$ python -q
>>> import numpy as np
>>> import numpy.linalg as la
>>> np.set_printoptions(suppress=True, linewidth=140)
>>> E = np.load("data.npy")
>>> print(E)
[[ 1  0  4  0]
 [ 2  3  8 12]
 [-3  0  1  0]
 [-6 -9  2  3]]
>>> Q, Rm = la.qr(E)
>>> print(np.trace(Q @ Q.T))
4.0
>>> print(Rm.round(2))
[[-7.07 -8.49 -0.71 -0.85]
 [ 0.   -4.24  0.   -0.42]
 [ 0.    0.    9.19 11.03]
 [ 0.    0.    0.   -5.52]]
>>> print(round(float(abs(Rm[0, 0])), 2), np.round(la.norm(E[:, 0]), 2))
7.07 7.07
>>> print(np.round(np.abs(np.diag(Rm)), 2))
[7.07 4.24 9.19 5.52]
>>> print(np.allclose(Rm.T @ Rm, E.T @ E))
True
>>> print(np.round(Q.T @ Q, 2) + 0)
[[1. 0. 0. 0.]
 [0. 1. 0. 0.]
 [0. 0. 1. 0.]
 [0. 0. 0. 1.]]
>>> print(np.round(Q @ Rm, 2) + 0)
[[ 1.  0.  4.  0.]
 [ 2.  3.  8. 12.]
 [-3.  0.  1.  0.]
 [-6. -9.  2.  3.]]
>>> P = np.triu(np.array([[3, 2, 5, 0], [0, 3, 3, 4], [2, 0, 4, 3], [3, 0, 5, 1]]), 1) + np.eye(4)
>>> M2 = P @ E @ la.inv(P)
>>> print(np.round(np.poly(M2), 2))
[   1.   -8.  142. -312. 1521.]
>>> print(M2)
[[ -10.   26.   -3.  -71.]
 [ -31.   29.   87. -353.]
 [ -21.   15.   67. -252.]
 [  -6.    3.   23.  -78.]]
>>> print(la.matrix_rank(M2))
4
>>> print(P @ E - E @ P)
[[-11.   4.  16.  12.]
 [-33. -40.  -8. -24.]
 [-18. -21.  21.   6.]
 [  0.  12.  57.  30.]]
>>> print(np.round(np.poly(E), 2))
[   1.   -8.  142. -312. 1521.]
>>> print(round(la.eigvals(E).sum().real, 2))
8.0
>>> print(round(float(la.det(E.T)), 2))
1521.0
>>> print(np.einsum("ij,ji->", E, E))
-220
>>> print(np.round(la.det(E[::-1]), 2))
1521.0
>>> print(np.kron(np.eye(2, dtype=int), E))
[[ 1  0  4  0  0  0  0  0]
 [ 2  3  8 12  0  0  0  0]
 [-3  0  1  0  0  0  0  0]
 [-6 -9  2  3  0  0  0  0]
 [ 0  0  0  0  1  0  4  0]
 [ 0  0  0  0  2  3  8 12]
 [ 0  0  0  0 -3  0  1  0]
 [ 0  0  0  0 -6 -9  2  3]]
>>> rng = np.random.default_rng(928)
>>> th = rng.uniform(0, 2 * np.pi, 38)
>>> Q, _ = la.qr(np.array([[1.3, -0.6],
...     [-0.8, 1.4],
...     [1.2, -1.0],
...     [-1.4, 0.2],
...     [0.2, -0.8],
...     [0.5, -0.4]]))
>>> F = 20 * np.c_[np.cos(th), np.sin(th)] @ Q.T
>>> print(F.round(2))
[[  3.93 -14.57   8.89   1.02   8.94   3.51]
 [  0.18 -14.65   6.46   6.1   10.01   2.46]
 [-10.33  -2.74  -5.59  15.06   4.66  -2.48]
 [ -9.1   10.37 -10.47   7.74  -4.67  -4.28]
 [  5.95  10.93  -0.82 -12.72  -9.1   -0.11]
 [  9.07 -10.43  10.47  -7.67   4.72   4.28]
 [ -9.27  -5.76  -3.59  14.95   6.45  -1.68]
 [ -5.8   13.78  -9.77   1.83  -7.9   -3.91]
 [-10.2    7.94 -10.13  10.26  -2.71  -4.2 ]
 [ 11.02  -3.25   8.64 -13.4   -0.73   3.66]
 [  0.25 -14.67   6.52   6.01  10.     2.48]
 [ 10.38   2.53   5.72 -15.04  -4.52   2.53]
 [ 10.53  -6.8    9.86 -11.2    1.84   4.1 ]
 [ 10.05  -8.36  10.22  -9.88   3.04   4.22]
 [  4.78 -14.28   9.32  -0.24   8.52   3.7 ]
 [ -4.48  14.39  -9.17  -0.21  -8.68  -3.63]
 [ -0.62 -14.45   5.84   7.09  10.09   2.2 ]
 [ -9.95  -3.99  -4.81  15.1    5.42  -2.17]
 [-11.01   1.57  -7.9   14.11   1.88  -3.38]
 [-10.08  -3.58  -5.07  15.1    5.17  -2.27]
 [-10.84   5.22  -9.38  12.31  -0.67  -3.93]
 [  9.75  -9.1   10.34  -9.16   3.63   4.26]
 [ -8.91  -6.54  -3.02  14.8    6.89  -1.45]
 [ 10.85   0.09   7.09 -14.62  -2.98   3.06]
 [ -5.81 -11.08   0.98  12.59   9.16   0.17]
 [  9.71  -9.19  10.35  -9.06   3.7    4.26]
 [ -8.15  11.75 -10.43   5.86  -5.88  -4.24]
 [ -0.97 -14.33   5.57   7.51  10.1    2.08]
 [ 10.66   1.26   6.46 -14.87  -3.73   2.82]
 [ -8.52  -7.3   -2.43  14.61   7.3   -1.22]
 [  2.51  13.65  -4.26  -9.28 -10.04  -1.53]
 [-10.54   6.74  -9.84  11.25  -1.8   -4.1 ]
 [  1.07  14.3   -5.49  -7.62 -10.1   -2.04]
 [ -1.82  14.84  -7.62  -3.97  -9.7   -2.95]
 [  7.33 -12.62  10.28  -4.38   6.7    4.15]
 [  8.81 -10.84  10.48  -7.15   5.07   4.28]
 [  8.74   6.88   2.76 -14.72  -7.08   1.35]
 [ -1.91  14.84  -7.68  -3.85  -9.67  -2.98]]
>>> # looks like rank 2
>>> Xc = F - F.mean(axis=0)
>>> left, s, vt = la.svd(Xc, full_matrices=False)
>>> print(np.round(Xc.mean(axis=0), 2) + 0)
[0. 0. 0. 0. 0. 0.]
>>> print(np.round(s ** 2 / (s ** 2).sum(), 2) + 0)
[0.56 0.44 0.   0.   0.   0.  ]
>>> print(np.searchsorted(np.cumsum(s ** 2) / (s ** 2).sum(), 0.9) + 1)
2
>>> J = np.array([[0, 3, 2, 2, 2, -2, -3],
...     [2, 2, 1, 3, -1, -1, -2],
...     [-1, -3, -2, -3, -3, 1, -3],
...     [2, -1, 1, -3, 3, 1, -3],
...     [3, 1, 0, -1, -2, 1, 3],
...     [3, 3, 2, 0, -3, 3, 0],
...     [-3, 1, -2, -3, -1, -3, -2]])
>>> print(J)
[[ 0  3  2  2  2 -2 -3]
 [ 2  2  1  3 -1 -1 -2]
 [-1 -3 -2 -3 -3  1 -3]
 [ 2 -1  1 -3  3  1 -3]
 [ 3  1  0 -1 -2  1  3]
 [ 3  3  2  0 -3  3  0]
 [-3  1 -2 -3 -1 -3 -2]]
>>> u = np.array([1, -3, -1])
>>> print(np.cross(J[0, :3], J[1, :3]))
[-1  4 -6]
>>> print(np.convolve(J[0], u))
[  0   3  -7  -7  -6 -10   1  11   3]
